$ python3 -q
>>> import numpy as np
>>> import numpy.linalg as la
>>> np.set_printoptions(precision=2, suppress=True, linewidth=200, floatmode="fixed")
>>> J = np.load("run7.npy")
>>> J
array([[0, 0, 0, 0],
       [0, 0, 0, 0],
       [2, 0, 5, 2],
       [3, 0, 0, 0],
       [0, 4, 2, 2],
       [0, 0, 0, 0]])
>>> U, sv, VT = la.svd(J)
>>> vecs = VT[:(sv > 1e-8).sum()]
>>> rng = np.random.default_rng(258167)
>>> x = J[0] + -3 * J[5] + rng.integers(2) * np.eye(4)[0]
>>> x
array([1.00, 0.00, 0.00, 0.00])
>>> la.matrix_rank(np.vstack([J, x]))
np.int64(3)
>>> round(float(la.norm(x - vecs.T @ vecs @ x)), 2)
0.0
>>> np.diag(vecs.T @ vecs)
array([1.00, 0.93, 0.87, 0.20])
>>> np.allclose(vecs.T @ vecs @ x, x)
True
>>> M = np.array([[0, 0, 1, 0, 0, 0, 0, 0],
...     [0, 0, 0, 0, 0, 0, 1, 0],
...     [0, 1, 0, 0, 0, 0, 0, 0],
...     [0, 0, 0, 0, 1, 0, 0, 0],
...     [1, 0, 0, 0, 0, 0, 0, 0],
...     [0, 0, 0, 1, 0, 0, 0, 0],
...     [0, 0, 0, 0, 0, 1, 0, 0],
...     [0, 0, 0, 0, 0, 0, 0, 1]])
>>> z = rng.permutation(8)
>>> z
array([6, 0, 3, 2, 7, 1, 4, 5])
>>> A2 = M[z][:, z]
>>> A2
array([[0, 0, 0, 0, 0, 0, 0, 1],
       [0, 0, 0, 1, 0, 0, 0, 0],
       [0, 0, 0, 0, 0, 0, 1, 0],
       [0, 0, 0, 0, 0, 1, 0, 0],
       [0, 0, 0, 0, 1, 0, 0, 0],
       [1, 0, 0, 0, 0, 0, 0, 0],
       [0, 1, 0, 0, 0, 0, 0, 0],
       [0, 0, 1, 0, 0, 0, 0, 0]])
>>> np.sort(np.abs(la.eigvals(A2)))
array([1.00, 1.00, 1.00, 1.00, 1.00, 1.00, 1.00, 1.00])
>>> np.trace(A2)
np.int64(1)
>>> K = np.loadtxt("arr.csv", delimiter=",")
>>> K
array([[ 1.00, -1.00, -1.00,  1.00, -1.00,  1.00,  1.00, -1.00],
       [ 1.00,  1.00,  1.00,  1.00, -1.00, -1.00, -1.00, -1.00],
       [ 1.00,  1.00,  1.00,  1.00,  1.00,  1.00,  1.00,  1.00],
       [ 1.00, -1.00,  1.00, -1.00, -1.00,  1.00, -1.00,  1.00],
       [ 1.00,  1.00, -1.00, -1.00,  1.00,  1.00, -1.00, -1.00],
       [ 1.00, -1.00,  1.00, -1.00,  1.00, -1.00,  1.00, -1.00],
       [ 1.00, -1.00, -1.00,  1.00,  1.00, -1.00, -1.00,  1.00]])
>>> T = np.stack([J, -1 * J, J[::-1]])
>>> np.einsum("bij,cij->bc", T, T)
array([[ 66, -66,  12],
       [-66,  66, -12],
       [ 12, -12,  66]])
>>> (T @ J.T).shape
(3, 6, 6)
>>> A2 = K / la.norm(K, axis=1, keepdims=True)
>>> C2 = A2 @ A2.T
>>> C2.round(2) + 0
array([[1.00, 0.00, 0.00, 0.00, 0.00, 0.00, 0.00],
       [0.00, 1.00, 0.00, 0.00, 0.00, 0.00, 0.00],
       [0.00, 0.00, 1.00, 0.00, 0.00, 0.00, 0.00],
       [0.00, 0.00, 0.00, 1.00, 0.00, 0.00, 0.00],
       [0.00, 0.00, 0.00, 0.00, 1.00, 0.00, 0.00],
       [0.00, 0.00, 0.00, 0.00, 0.00, 1.00, 0.00],
       [0.00, 0.00, 0.00, 0.00, 0.00, 0.00, 1.00]])
>>> (np.abs(C2) > 0.9).astype(int)
array([[1, 0, 0, 0, 0, 0, 0],
       [0, 1, 0, 0, 0, 0, 0],
       [0, 0, 1, 0, 0, 0, 0],
       [0, 0, 0, 1, 0, 0, 0],
       [0, 0, 0, 0, 1, 0, 0],
       [0, 0, 0, 0, 0, 1, 0],
       [0, 0, 0, 0, 0, 0, 1]])
>>> la.norm(A2, axis=1)
array([1.00, 1.00, 1.00, 1.00, 1.00, 1.00, 1.00])
>>> np.degrees(np.arccos(np.clip(C2[3, 6], -1, 1)))
np.float64(90.0)
>>> r0 = np.array([1, -1, -1, 0, -2, 2, -2, 2])
>>> A2 = M + np.outer(r0, np.eye(8)[1])
>>> round(la.det(A2) / la.det(M), 2), round(1 + la.solve(M, r0)[1], 2)
(np.float64(0.0), np.float64(0.0))
>>> K[4] @ K[5]
np.float64(0.0)
>>> round(la.norm(K[4], 1), 2), round(float(la.norm(K[4], np.inf)), 2)
(np.float64(8.0), 1.0)
>>> round(float(la.norm(K, 1)), 2), np.round(la.norm(K, np.inf), 2)
(7.0, np.float64(8.0))
>>> la.norm(K, axis=0)
array([2.65, 2.65, 2.65, 2.65, 2.65, 2.65, 2.65, 2.65])
>>> round(la.norm(K, "nuc"), 2)
np.float64(19.8)
>>> la.norm(K, axis=1)
array([2.83, 2.83, 2.83, 2.83, 2.83, 2.83, 2.83])
>>> round(float(la.norm(K) ** 2 / la.norm(K, 2) ** 2), 2)
7.0
>>> A2 = K / np.sqrt((K ** 2).mean(axis=1, keepdims=True))
>>> A2[6]
array([ 1.00, -1.00, -1.00,  1.00,  1.00, -1.00, -1.00,  1.00])
>>> la.matrix_rank(K - K.mean(axis=1, keepdims=True))
np.int64(6)
>>> K - K.mean(axis=1, keepdims=True)
array([[ 1.00, -1.00, -1.00,  1.00, -1.00,  1.00,  1.00, -1.00],
       [ 1.00,  1.00,  1.00,  1.00, -1.00, -1.00, -1.00, -1.00],
       [ 0.00,  0.00,  0.00,  0.00,  0.00,  0.00,  0.00,  0.00],
       [ 1.00, -1.00,  1.00, -1.00, -1.00,  1.00, -1.00,  1.00],
       [ 1.00,  1.00, -1.00, -1.00,  1.00,  1.00, -1.00, -1.00],
       [ 1.00, -1.00,  1.00, -1.00,  1.00, -1.00,  1.00, -1.00],
       [ 1.00, -1.00, -1.00,  1.00,  1.00, -1.00, -1.00,  1.00]])
>>> la.norm(A2, axis=1)
array([2.83, 2.83, 2.83, 2.83, 2.83, 2.83, 2.83])
